$ python3 -q
>>> import numpy as np
>>> from numpy import linalg as LA
>>> np.set_printoptions(suppress=True, linewidth=140)
>>> rd = lambda a: np.round(a, 3) + 0
>>> m1 = np.loadtxt("arr.csv", delimiter=",")
>>> print(m1)
[[ 0.892 -0.604 -0.264 -0.97   0.119]
 [-0.887  0.515  0.197  0.226  0.854]
 [ 0.951  0.912  0.653  0.998 -0.991]
 [-0.856 -0.254 -0.254  0.3   -0.38 ]
 [ 0.955 -0.345  0.226 -0.95   0.989]
 [-0.954 -0.762 -0.438 -0.946  0.982]
 [-1.    -0.585 -0.515  0.38   0.854]
 [ 0.988 -0.731 -0.178 -0.544 -0.721]
 [-0.129  0.197  0.405 -0.02   0.996]
 [-0.834 -0.818 -0.585 -0.879  0.09 ]
 [ 0.876 -0.585  0.01  -0.96   0.98 ]
 [-1.    -0.851 -0.731 -0.647  0.862]
 [-0.996  0.478 -0.04   0.958 -0.273]
 [ 0.99   0.948  0.716  0.983 -0.983]
 [ 0.696 -0.558 -0.207 -0.68  -0.11 ]
 [ 0.997 -0.976 -0.537 -0.998  0.701]
 [ 0.537  0.47   0.336  0.797 -0.09 ]
 [ 0.98  -0.558 -0.119 -0.974  0.319]
 [-0.05  -0.254 -0.01   0.09   0.551]
 [ 0.675  0.894  0.686  0.282  0.949]]
>>> proj = m1 @ LA.solve(m1.T @ m1, m1.T)
>>> print(np.allclose(proj @ proj, proj))
True
>>> print(LA.matrix_rank(np.eye(20) - proj))
15
>>> print(rd(proj @ m1[:, 1]))
[-0.604  0.515  0.912 -0.254 -0.345 -0.762 -0.585 -0.731  0.197 -0.818 -0.585 -0.851  0.478  0.948 -0.558 -0.976  0.47  -0.558 -0.254
  0.894]
>>> print(rd(LA.eigvalsh(proj)))
[0. 0. 0. 0. 0. 0. 0. 0. 0. 0. 0. 0. 0. 0. 0. 1. 1. 1. 1. 1.]
>>> data = np.maximum(np.array([[1, 1],
...     [2, -1],
...     [1, -1],
...     [-2, 2],
...     [-2, 0],
...     [1, 1],
...     [1, -1],
...     [2, 2],
...     [0, -1],
...     [-2, 1],
...     [-1, -2],
...     [-2, 2],
...     [2, 2],
...     [0, 2],
...     [2, -1],
...     [1, 0],
...     [-2, -1],
...     [-2, 0],
...     [-2, 1],
...     [2, 2],
...     [-2, -2],
...     [0, 0],
...     [-1, 1],
...     [-2, 1],
...     [1, 2],
...     [0, 2],
...     [2, 0],
...     [2, 0],
...     [1, 1],
...     [1, -2]]) @ np.array([[-3, 5, -3], [5, -2, -5]]) + np.array([-3, 2, -2]), 0)
>>> print(data)
[[ 0  5  0]
 [ 0 14  0]
 [ 0  9  0]
 [13  0  0]
 [ 3  0  4]
 [ 0  5  0]
 [ 0  9  0]
 [ 1  8  0]
 [ 0  4  3]
 [ 8  0  0]
 [ 0  1 11]
 [13  0  0]
 [ 1  8  0]
 [ 7  0  0]
 [ 0 14  0]
 [ 0  7  0]
 [ 0  0  9]
 [ 3  0  4]
 [ 8  0  0]
 [ 1  8  0]
 [ 0  0 14]
 [ 0  2  0]
 [ 5  0  0]
 [ 8  0  0]
 [ 4  3  0]
 [ 7  0  0]
 [ 0 12  0]
 [ 0 12  0]
 [ 0  5  0]
 [ 0 11  5]]
>>> gram = np.cov(data, rowvar=False)
>>> print(rd(data.std(axis=0)))
[3.941 4.773 3.562]
>>> print(rd(np.corrcoef(data.T)))
[[ 1.    -0.6   -0.268]
 [-0.6    1.    -0.295]
 [-0.268 -0.295  1.   ]]
>>> print(gram.shape)
(3, 3)
>>> print(rd(np.corrcoef(data[:, 0], data[:, 1])[0, 1]))
-0.6
>>> print(rd(np.polyfit(data[:, 0], data[:, 1], 1)))
[-0.727  6.553]
>>> print(np.argwhere(np.triu(np.abs(np.corrcoef(data.T)) > 0.8, 1)))
[]
>>> Ac = data - data.mean(axis=0)
>>> V = LA.svd(Ac)[2][:1]
>>> A2 = Ac - Ac @ V.T @ V
>>> print(rd(np.diag(V.T @ V)))
[0.318 0.671 0.012]
>>> print(LA.norm(A2, axis=1).round(6).argmax())
20
>>> vec = np.array([0, 0, -2])
>>> y = data @ vec
>>> coef, lr = np.zeros(3), 1 / LA.norm(data, 2) ** 2
>>> for i in range(60):
...     coef -= lr * data.T @ (data @ coef - y)
...     if i % 10 == 0: print(i, round(LA.norm(data @ coef - y), 3))
... 
0 27.801
10 0.402
20 0.006
30 0.0
40 0.0
50 0.0
>>> print(rd(LA.cond(data)))
1.702
>>> F = np.load("data.npy")
>>> print(F)
[[ 0.604  0.753 -0.273 -0.978]
 [ 0.149  0.207 -0.06  -0.446]
 [-0.149 -0.207  0.06   0.446]
 [ 0.422  0.558 -0.178 -0.894]
 [-0.762 -0.885  0.38   0.997]
 [-0.38  -0.508  0.159  0.856]
 [-0.422 -0.558  0.178  0.894]
 [ 0.291  0.397 -0.119 -0.744]
 [ 0.604  0.753 -0.273 -0.978]
 [ 0.1    0.139 -0.04  -0.31 ]
 [-0.291 -0.397  0.119  0.744]
 [ 0.149  0.207 -0.06  -0.446]
 [-0.537 -0.686  0.235  0.958]
 [-0.149 -0.207  0.06   0.446]
 [-0.291 -0.397  0.119  0.744]
 [ 0.     0.     0.     0.   ]
 [-0.1   -0.139  0.04   0.31 ]
 [-0.05  -0.07   0.02   0.159]
 [ 0.     0.     0.     0.   ]
 [-0.05  -0.07   0.02   0.159]
 [ 0.1    0.139 -0.04  -0.31 ]
 [ 0.197  0.273 -0.08  -0.565]]
>>> z = F[:, 3] > np.median(F[:, 3])
>>> u = F[z].mean(axis=0) - F[~z].mean(axis=0)
>>> print(((F - F.mean(axis=0)) @ u > 0).astype(int))
[0 0 1 0 1 1 1 0 0 0 1 0 1 1 1 0 1 1 0 1 0 0]
>>> print(z.astype(int))
[0 0 1 0 1 1 1 0 0 0 1 0 1 1 1 0 1 1 0 1 0 0]
>>> Uu, sv, vt = LA.svd(F, full_matrices=False)
>>> print(rd(vt @ vt.T))
[[1. 0. 0. 0.]
 [0. 1. 0. 0.]
 [0. 0. 1. 0.]
 [0. 0. 0. 1.]]
>>> print(rd(Uu.T @ Uu))
[[1. 0. 0. 0.]
 [0. 1. 0. 0.]
 [0. 0. 1. 0.]
 [0. 0. 0. 1.]]
>>> print(rd(Uu.T @ F @ vt.T))
[[4.016 0.    0.    0.   ]
 [0.    0.469 0.    0.   ]
 [0.    0.    0.037 0.   ]
 [0.    0.    0.    0.002]]
>>> print((sv > 1e-8).sum())
4
>>> Uu, sv, vt = LA.svd(F)
>>> print(np.argmax(sv[:-1] / (sv[1:] + 1e-6)) + 1)
3
>>> A2 = Uu[:, :3] @ np.diag(sv[:3]) @ vt[:3]
>>> print(rd(LA.norm(F - A2, 2)), rd(sv[3]))
0.002 0.002
>>> print(LA.matrix_rank(F, rtol=0.05))
2
>>> print(rd(LA.norm(F - A2) / LA.norm(F)))
0.0
>>> print(LA.matrix_rank(A2))
3
>>> K = np.load("mat.npy")
>>> print(K)
[[-1.  1.  0.  0.  0.]
 [ 0. -1.  1.  0.  0.]
 [ 0.  0. -1.  1.  0.]
 [ 0.  0.  0. -1.  1.]
 [ 0.  0.  0.  0. -1.]]
>>> gram = K.T @ K
>>> print(np.allclose(gram, gram.T))
True
>>> print(gram)
[[ 1. -1.  0.  0.  0.]
 [-1.  2. -1.  0.  0.]
 [ 0. -1.  2. -1.  0.]
 [ 0.  0. -1.  2. -1.]
 [ 0.  0.  0. -1.  2.]]
>>> print((K @ K.T).shape)
(5, 5)
>>> print(rd(LA.eigvalsh(gram)[::-1]))
[3.683 2.831 1.715 0.69  0.081]
>>> rng = np.random.default_rng(31245)
>>> z = rng.permutation(5)
>>> A2 = K[:, z] * rng.choice([-1, 1], 5)
>>> print(A2)
[[-0. -0. -1.  0. -1.]
 [-0. -0.  1.  1.  0.]
 [-1. -0. -0. -1.  0.]
 [ 1. -1. -0.  0.  0.]
 [-0.  1. -0.  0.  0.]]
>>> Uu, _, vt = LA.svd(K.T @ A2)
>>> print(z)
[3 4 1 2 0]
>>> print(rd(LA.lstsq(K, A2)[0]))
[[ 0.  0.  0.  0.  1.]
 [ 0.  0. -1.  0.  0.]
 [ 0.  0.  0.  1.  0.]
 [-1.  0.  0.  0.  0.]
 [ 0. -1.  0.  0.  0.]]
>>> feats = np.load("x.npy")
>>> print(feats)
[[-1  0  3 -2  1 -2]
 [-2  0  2 -2  3 -3]
 [-2 -1  2 -1  3 -1]
 [ 2  3  2  0  0 -3]
 [ 3 -2  1  3  2 -1]
 [-3 -2 -3 -3 -3 -1]]
>>> A2 = feats / LA.norm(feats, axis=1, keepdims=True)
>>> gram = A2 @ A2.T
>>> print(rd(gram[3]))
[ 0.45   0.322  0.     1.     0.185 -0.459]
>>> print((gram - 2 * np.eye(6)).round(6).argmax(axis=1))
[1 2 1 0 3 1]
>>> print(np.argwhere(np.triu(np.abs(gram) > 0.95, 1)))
[]
>>> print(rd(LA.norm(A2, axis=1)))
[1. 1. 1. 1. 1. 1.]
>>> print(rd(np.degrees(np.arccos(np.clip(gram[3, 4], -1, 1)))))
79.321
>>> vec = np.array([3, 1, -2, -4, 1, 1])
>>> y = feats @ vec
>>> print(y)
[-2 -2 -5  2 -6  3]
>>> print(rd(LA.solve(feats, feats[:, 0])))
[1. 0. 0. 0. 0. 0.]
>>> print(rd(LA.solve(feats, y)))
[ 3.  1. -2. -4.  1.  1.]
>>> z = rng.permutation(6)
>>> A2 = feats[:, z] * rng.choice([-1, 1], 6)
>>> print(A2)
[[ 1 -3 -2  2  1  0]
 [ 2 -2 -3  2  3  0]
 [ 2 -2 -1  1  3  1]
 [-2 -2 -3  0  0 -3]
 [-3 -1 -1 -3  2  2]
 [ 3  3 -1  3 -3  2]]
>>> Uu, _, vt = LA.svd(feats.T @ A2)
>>> print(z)
[0 2 5 3 4 1]
>>> print(rd(Uu @ vt))
[[-1.  0.  0.  0.  0.  0.]
 [ 0.  0.  0.  0.  0. -1.]
 [ 0. -1.  0.  0.  0.  0.]
 [ 0.  0.  0. -1.  0.  0.]
 [ 0.  0.  0.  0.  1.  0.]
 [ 0.  0.  1.  0.  0.  0.]]
>>> print(rd(LA.lstsq(feats, A2)[0]))
[[-1.  0.  0.  0.  0.  0.]
 [ 0.  0.  0.  0.  0. -1.]
 [ 0. -1.  0.  0.  0.  0.]
 [ 0.  0.  0. -1.  0.  0.]
 [ 0.  0.  0.  0.  1.  0.]
 [ 0.  0.  1.  0.  0.  0.]]
>>> A2 = LA.inv(feats)
>>> print(rd(LA.slogdet(feats)[0]))
-1.0
>>> print(rd(LA.inv(A2)))
[[-1.  0.  3. -2.  1. -2.]
 [-2.  0.  2. -2.  3. -3.]
 [-2. -1.  2. -1.  3. -1.]
 [ 2.  3.  2.  0.  0. -3.]
 [ 3. -2.  1.  3.  2. -1.]
 [-3. -2. -3. -3. -3. -1.]]
>>> print((np.abs(A2) > 1e-9).astype(int))
[[1 1 1 1 1 1]
 [1 1 1 1 1 1]
 [1 1 1 1 1 1]
 [1 1 1 1 1 1]
 [1 1 1 1 1 1]
 [1 1 1 1 1 1]]
>>> print(rd(LA.cond(feats)))
46.607
>>> print(rd(LA.det(feats) * A2))
[[-193. -421.  661.  293.  -40.  149.]
 [  70.   18.  -62.  -66.   52.   14.]
 [ -41.  223. -247. -103.    4.  -35.]
 [ 242.  514. -758. -366.   -4. -166.]
 [ -26. -290.  314.  170.   -4.  102.]
 [ -86. -114.  214.  150.   28.   90.]]
>>> mat = np.load("m.npy")
>>> print(mat)
[[ 2 -3 -3  3  0  6]
 [ 3  1  1 -2 -2 -4]
 [-3  1  1  2 -2  4]
 [ 1 -3 -3  0  3  0]
 [-2  2  2  1  0  2]
 [-3 -3 -2  1  2  2]]
>>> # rank 5
>>> print(F.reshape(2, -1))
[[ 0.604  0.753 -0.273 -0.978  0.149  0.207 -0.06  -0.446 -0.149 -0.207  0.06   0.446  0.422  0.558 -0.178 -0.894 -0.762 -0.885  0.38
   0.997 -0.38  -0.508  0.159  0.856 -0.422 -0.558  0.178  0.894  0.291  0.397 -0.119 -0.744  0.604  0.753 -0.273 -0.978  0.1    0.139
  -0.04  -0.31  -0.291 -0.397  0.119  0.744]
 [ 0.149  0.207 -0.06  -0.446 -0.537 -0.686  0.235  0.958 -0.149 -0.207  0.06   0.446 -0.291 -0.397  0.119  0.744  0.     0.     0.
   0.    -0.1   -0.139  0.04   0.31  -0.05  -0.07   0.02   0.159  0.     0.     0.     0.    -0.05  -0.07   0.02   0.159  0.1    0.139
  -0.04  -0.31   0.197  0.273 -0.08  -0.565]]
>>> print(F.ravel(order="F"))
[ 0.604  0.149 -0.149  0.422 -0.762 -0.38  -0.422  0.291  0.604  0.1   -0.291  0.149 -0.537 -0.149 -0.291  0.    -0.1   -0.05   0.
 -0.05   0.1    0.197  0.753  0.207 -0.207  0.558 -0.885 -0.508 -0.558  0.397  0.753  0.139 -0.397  0.207 -0.686 -0.207 -0.397  0.
 -0.139 -0.07   0.    -0.07   0.139  0.273 -0.273 -0.06   0.06  -0.178  0.38   0.159  0.178 -0.119 -0.273 -0.04   0.119 -0.06   0.235
  0.06   0.119  0.     0.04   0.02   0.     0.02  -0.04  -0.08  -0.978 -0.446  0.446 -0.894  0.997  0.856  0.894 -0.744 -0.978 -0.31
  0.744 -0.446  0.958  0.446  0.744  0.     0.31   0.159  0.     0.159 -0.31  -0.565]
>>> print(F.reshape(-1, 2))
[[ 0.604  0.753]
 [-0.273 -0.978]
 [ 0.149  0.207]
 [-0.06  -0.446]
 [-0.149 -0.207]
 [ 0.06   0.446]
 [ 0.422  0.558]
 [-0.178 -0.894]
 [-0.762 -0.885]
 [ 0.38   0.997]
 [-0.38  -0.508]
 [ 0.159  0.856]
 [-0.422 -0.558]
 [ 0.178  0.894]
 [ 0.291  0.397]
 [-0.119 -0.744]
 [ 0.604  0.753]
 [-0.273 -0.978]
 [ 0.1    0.139]
 [-0.04  -0.31 ]
 [-0.291 -0.397]
 [ 0.119  0.744]
 [ 0.149  0.207]
 [-0.06  -0.446]
 [-0.537 -0.686]
 [ 0.235  0.958]
 [-0.149 -0.207]
 [ 0.06   0.446]
 [-0.291 -0.397]
 [ 0.119  0.744]
 [ 0.     0.   ]
 [ 0.     0.   ]
 [-0.1   -0.139]
 [ 0.04   0.31 ]
 [-0.05  -0.07 ]
 [ 0.02   0.159]
 [ 0.     0.   ]
 [ 0.     0.   ]
 [-0.05  -0.07 ]
 [ 0.02   0.159]
 [ 0.1    0.139]
 [-0.04  -0.31 ]
 [ 0.197  0.273]
 [-0.08  -0.565]]
>>> T = F.reshape(22, 2, -1)
>>> print(T.shape)
(22, 2, 2)
>>> print(T.transpose(1, 0, 2))
[[[ 0.604  0.753]
  [ 0.149  0.207]
  [-0.149 -0.207]
  [ 0.422  0.558]
  [-0.762 -0.885]
  [-0.38  -0.508]
  [-0.422 -0.558]
  [ 0.291  0.397]
  [ 0.604  0.753]
  [ 0.1    0.139]
  [-0.291 -0.397]
  [ 0.149  0.207]
  [-0.537 -0.686]
  [-0.149 -0.207]
  [-0.291 -0.397]
  [ 0.     0.   ]
  [-0.1   -0.139]
  [-0.05  -0.07 ]
  [ 0.     0.   ]
  [-0.05  -0.07 ]
  [ 0.1    0.139]
  [ 0.197  0.273]]

 [[-0.273 -0.978]
  [-0.06  -0.446]
  [ 0.06   0.446]
  [-0.178 -0.894]
  [ 0.38   0.997]
  [ 0.159  0.856]
  [ 0.178  0.894]
  [-0.119 -0.744]
  [-0.273 -0.978]
  [-0.04  -0.31 ]
  [ 0.119  0.744]
  [-0.06  -0.446]
  [ 0.235  0.958]
  [ 0.06   0.446]
  [ 0.119  0.744]
  [ 0.     0.   ]
  [ 0.04   0.31 ]
  [ 0.02   0.159]
  [ 0.     0.   ]
  [ 0.02   0.159]
  [-0.04  -0.31 ]
  [-0.08  -0.565]]]
